$ python3 -q
>>> import numpy as np
>>> np.set_printoptions(suppress=True, linewidth=200)
>>> F = np.loadtxt("out8.csv", delimiter=",")
>>> F
array([[2., 2., 2.],
       [2., 4., 4.],
       [2., 4., 6.]])
>>> # symmetric, so the eigenvalues are real
>>> ev, evecs = np.linalg.eigh(F)
>>> vec = np.array([5, 3, 5])
>>> np.round(vec @ F @ vec / (vec @ vec), 2), np.round(ev[0], 2), round(float(ev[-1]), 2)
(np.float64(8.75), np.float64(0.62), 10.1)
>>> np.abs(F).sum(axis=1).max(), np.round(np.abs(ev).max(), 2)
(np.float64(12.0), np.float64(10.1))
>>> np.round(evecs * np.maximum(ev, 0) @ evecs.T, 2)
array([[2., 2., 2.],
       [2., 4., 4.],
       [2., 4., 6.]])
>>> ev, evecs = np.linalg.eig(F)
>>> np.round(np.sort(np.linalg.eigvals(F @ F)), 2)
array([  0.38,   1.65, 101.97])
>>> np.round(F @ evecs[:, 0] - ev[0] * evecs[:, 0], 2) + 0
array([0., 0., 0.])
>>> O, R = np.linalg.qr(F)
>>> round(float(abs(R[0, 0])), 2), round(np.linalg.norm(F[:, 0]), 2)
(3.46, np.float64(3.46))
>>> np.round(np.abs(np.diag(R)), 2)
array([3.46, 1.63, 1.41])
>>> np.trace(O @ O.T)
np.float64(3.0)
>>> np.round(O @ R, 2)
array([[2., 2., 2.],
       [2., 4., 4.],
       [2., 4., 6.]])
>>> R.round(2)
array([[-3.46, -5.77, -6.93],
       [ 0.  , -1.63, -2.45],
       [ 0.  ,  0.  ,  1.41]])
>>> K = np.loadtxt("mat.csv", delimiter=",")
>>> K
array([[-2.,  1.,  1.,  1.],
       [ 1., -2.,  1.,  1.],
       [ 1.,  1., -2.,  1.],
       [ 1.,  1.,  1., -2.]])
>>> # symmetric, so the eigenvalues are real
>>> ev, evecs = np.linalg.eigh(K)
>>> (ev > 1e-8).sum(), (ev < -1e-8).sum()
(np.int64(1), np.int64(3))
>>> np.abs(evecs[:, -1]).round(6).argmax()
np.int64(0)
>>> np.round(np.linalg.svd(K, compute_uv=False), 2)
array([3., 3., 3., 1.])
>>> np.round(np.linalg.eigvalsh(K + 2 * np.eye(4)), 2)
array([-1., -1., -1.,  3.])
>>> def softmax(z):
...     e = np.exp(z - z.max(axis=-1, keepdims=True))
...     return e / e.sum(axis=-1, keepdims=True)
... 
>>> softmax(K).sum(axis=1)
array([1., 1., 1., 1.])
>>> S = K @ K.T / np.sqrt(4)
>>> softmax(S).round(6).argmax(axis=1)
array([0, 1, 2, 3])
>>> np.round(softmax(S + np.triu(np.full(S.shape, -np.inf), 1)), 2)
array([[1.  , 0.  , 0.  , 0.  ],
       [0.01, 0.99, 0.  , 0.  ],
       [0.01, 0.01, 0.98, 0.  ],
       [0.01, 0.01, 0.01, 0.97]])
>>> np.round(softmax(S)[0] @ K, 2)
array([-1.9 ,  0.97,  0.97,  0.97])
>>> J = np.load("test1.npy")
>>> J
array([[9., 2., 2.],
       [2., 6., 1.],
       [2., 1., 6.]])
>>> # symmetric, so the eigenvalues are real
>>> np.einsum("ij,ji->", J, J)
np.float64(171.0)
>>> np.round(np.poly(J), 2)
array([   1.,  -21.,  135., -275.])
>>> np.round(np.linalg.det(J.T), 2)
np.float64(275.0)
>>> np.einsum("ii->", J)
np.float64(21.0)
>>> low = np.linalg.cholesky(J)
>>> np.linalg.eigvalsh(J).min() > 0
np.True_
>>> np.round(J / np.sqrt(np.outer(np.diag(J), np.diag(J))), 2)
array([[1.  , 0.27, 0.27],
       [0.27, 1.  , 0.17],
       [0.27, 0.17, 1.  ]])
>>> round(np.abs(np.linalg.eigvals(J)).max(), 2)
np.float64(11.0)
>>> (J + J.T) / 2
array([[9., 2., 2.],
       [2., 6., 1.],
       [2., 1., 6.]])
>>> np.round(np.linalg.matrix_power(J, 4), 2)
array([[9969., 4672., 4672.],
       [4672., 2961., 2336.],
       [4672., 2336., 2961.]])
>>> A2 = np.array([[3, 0, 3, -3], [-2, 3, -1, 3], [0, 2, 3, 0], [-3, 0, -1, -2]])
>>> data = np.triu(A2)
>>> data
array([[ 3,  0,  3, -3],
       [ 0,  3, -1,  3],
       [ 0,  0,  3,  0],
       [ 0,  0,  0, -2]])
>>> vec = np.array([1, -2, -3, -1])
>>> target = data @ vec
>>> target
array([-3, -6, -9,  2])
>>> np.round(np.linalg.solve(data, data[:, 2]), 2)
array([ 0.,  0.,  1., -0.])
>>> np.round(np.linalg.solve(data, target + data[:, 0]), 2)
array([ 2., -2., -3., -1.])
>>> data @ data
array([[ 9,  0, 18, -3],
       [ 0,  9, -6,  3],
       [ 0,  0,  9,  0],
       [ 0,  0,  0,  4]])
>>> np.round(np.sort(np.abs(np.linalg.eigvals(data))), 2)
array([2., 3., 3., 3.])
>>> round(float(np.linalg.det(data)), 2)
-54.0
>>> np.trace(data)
np.int64(7)
>>> np.allclose(data, data.T)
False
>>> (data - data.T) / 2
array([[ 0. ,  0. ,  1.5, -1.5],
       [ 0. ,  0. , -0.5,  1.5],
       [-1.5,  0.5,  0. ,  0. ],
       [ 1.5, -1.5,  0. ,  0. ]])
>>> (data + data.T) / 2
array([[ 3. ,  0. ,  1.5, -1.5],
       [ 0. ,  3. , -0.5,  1.5],
       [ 1.5, -0.5,  3. ,  0. ],
       [-1.5,  1.5,  0. , -2. ]])
>>> np.prod(np.diag(data)), round(np.linalg.det(data), 2)
(np.int64(-54), np.float64(-54.0))
>>> arr = np.array([[9, -12], [-12, 16]])
>>> arr
array([[  9, -12],
       [-12,  16]])
>>> # rank 1
>>> Uu, sig, Vh = np.linalg.svd(arr)
>>> np.argmax(sig[:-1] / (sig[1:] + 1e-6)) + 1
np.int64(1)
>>> A2 = Uu[:, :1] @ np.diag(sig[:1]) @ Vh[:1]
>>> np.linalg.matrix_rank(A2)
np.int64(1)
>>> np.linalg.matrix_rank(arr, rtol=0.05)
np.int64(1)
>>> np.round(np.sort(np.abs(np.linalg.eigvals(arr))), 2) + 0
array([ 0., 25.])
>>> np.allclose(arr @ arr.T, arr.T @ arr)
True
>>> np.allclose(arr, arr.T)
True
>>> ev, evecs = np.linalg.eigh(arr)
>>> np.round(np.linalg.eigvalsh(arr + 4 * np.eye(2)), 2)
array([ 4., 29.])
>>> ev.round(2) + 0
array([ 0., 25.])
>>> np.round(evecs @ np.diag(ev) @ evecs.T, 2)
array([[  9., -12.],
       [-12.,  16.]])
>>> (ev > 1e-8).sum(), (ev < -1e-8).sum()
(np.int64(1), np.int64(0))
>>> mat = np.load("arr.npy")
>>> mat
array([[2, 2],
       [2, 4]])
>>> ev, evecs = np.linalg.eigh(mat)
>>> vec = np.array([-1, -1])
>>> vec @ mat @ vec
np.int64(10)
>>> np.round(evecs * np.sqrt(ev) @ evecs.T, 2)
array([[1.26, 0.63],
       [0.63, 1.9 ]])
>>> np.round(np.linalg.eigvalsh(mat[1:, 1:]), 2)
array([4.])
>>> (np.sign(evecs[:, -1].round(6)) == np.sign(evecs[0, -1].round(6))).astype(int)
array([1, 1])
>>> vec @ mat @ vec / (vec @ vec), round(float(ev[0]), 2), round(ev[-1], 2)
(np.float64(5.0), 0.76, np.float64(5.24))
>>> np.round(evecs * np.abs(ev) @ evecs.T, 2)
array([[2., 2.],
       [2., 4.]])
